$ python3 -q
>>> import numpy as np
>>> np.set_printoptions(precision=2, suppress=True, linewidth=160)
>>> rd = lambda a: np.round(a, 2) + 0
>>> E = np.load("w.npy")
>>> E
array([[1.  , 0.  , 0.  ],
       [0.  , 1.8 , 0.98],
       [0.  , 0.98, 2.2 ]])
>>> evals, evecs = np.linalg.eigh(E)
>>> x0 = np.array([0, 0, 0])
>>> (np.sign(evecs[:, -1].round(6)) == np.sign(evecs[0, -1].round(6))).astype(int)
array([1, 0, 0])
>>> q, evecs = np.linalg.qr(E[:, :2])[0], np.linalg.qr(E[:, 2:])[0]
>>> sv = np.linalg.svd(q.T @ evecs, compute_uv=False)
>>> (sv > 0.9).sum()
np.int64(0)
>>> rd(np.linalg.norm(q @ q.T - evecs @ evecs.T, 2))
np.float64(1.0)
>>> def softmax(z):
...     e = np.exp(z - z.max(axis=-1, keepdims=True))
...     return e / e.sum(axis=-1, keepdims=True)
... 
>>> rd(softmax(10 * E[1]))
array([0., 1., 0.])
>>> softmax(E).sum(axis=1)
array([1., 1., 1.])
>>> rd(softmax(E[1] + 3))
array([0.1 , 0.62, 0.27])
>>> att = E @ E.T / np.sqrt(3)
>>> rd(softmax(att))
array([[0.47, 0.26, 0.26],
       [0.05, 0.52, 0.44],
       [0.03, 0.25, 0.73]])
>>> softmax(att).round(6).argmax(axis=1)
array([0, 1, 2])
>>> rng = np.random.default_rng(31)
>>> idx = rng.permutation(3)
>>> idx
array([1, 0, 2])
>>> M2 = E[idx][:, idx]
>>> rd(np.linalg.det(M2)), rd(np.linalg.det(E[idx]))
(np.float64(3.0), np.float64(-3.0))
>>> rd(np.sort(np.abs(np.linalg.eigvals(M2))))
array([1., 1., 3.])
>>> np.diag(M2)
array([1.8, 1. , 2.2])
>>> x0 = np.array([1, 3, -1])
>>> h = np.maximum(E @ x0, 0)
>>> rd(h)
array([1.  , 4.42, 0.74])
>>> rd(np.maximum(E @ x0, 0) - np.maximum(-E @ x0, 0))
array([1.  , 4.42, 0.74])
>>> E * (h > 1e-9)[:, None]
array([[1.  , 0.  , 0.  ],
       [0.  , 1.8 , 0.98],
       [0.  , 0.98, 2.2 ]])
>>> rd(np.maximum(E @ (3 * x0), 0))
array([ 3.  , 13.26,  2.22])
>>> rd(E.T @ h)
array([1.  , 8.68, 5.96])
>>> np.flatnonzero(h > 1e-9)
array([0, 1, 2])
>>> rd(np.tanh(E @ x0))
array([0.76, 1.  , 0.63])
>>> feats = np.diag(np.array([-8, 3, 0, -6]))
>>> feats
array([[-8,  0,  0,  0],
       [ 0,  3,  0,  0],
       [ 0,  0,  0,  0],
       [ 0,  0,  0, -6]])
>>> r = np.linalg.matrix_rank(feats)
>>> r
np.int64(3)
>>> ns = np.linalg.svd(feats)[2][r:].T
>>> np.allclose(feats @ ns, 0)
True
>>> [int(np.linalg.matrix_rank(feats[:i])) for i in range(1, len(feats) + 1)]
[1, 2, 2, 3]
>>> feats @ ns
array([[0.],
       [0.],
       [0.],
       [0.]])
>>> ns.shape
(4, 1)
>>> ns @ ns.T
array([[0., 0., 0., 0.],
       [0., 0., 0., 0.],
       [0., 0., 1., 0.],
       [0., 0., 0., 0.]])
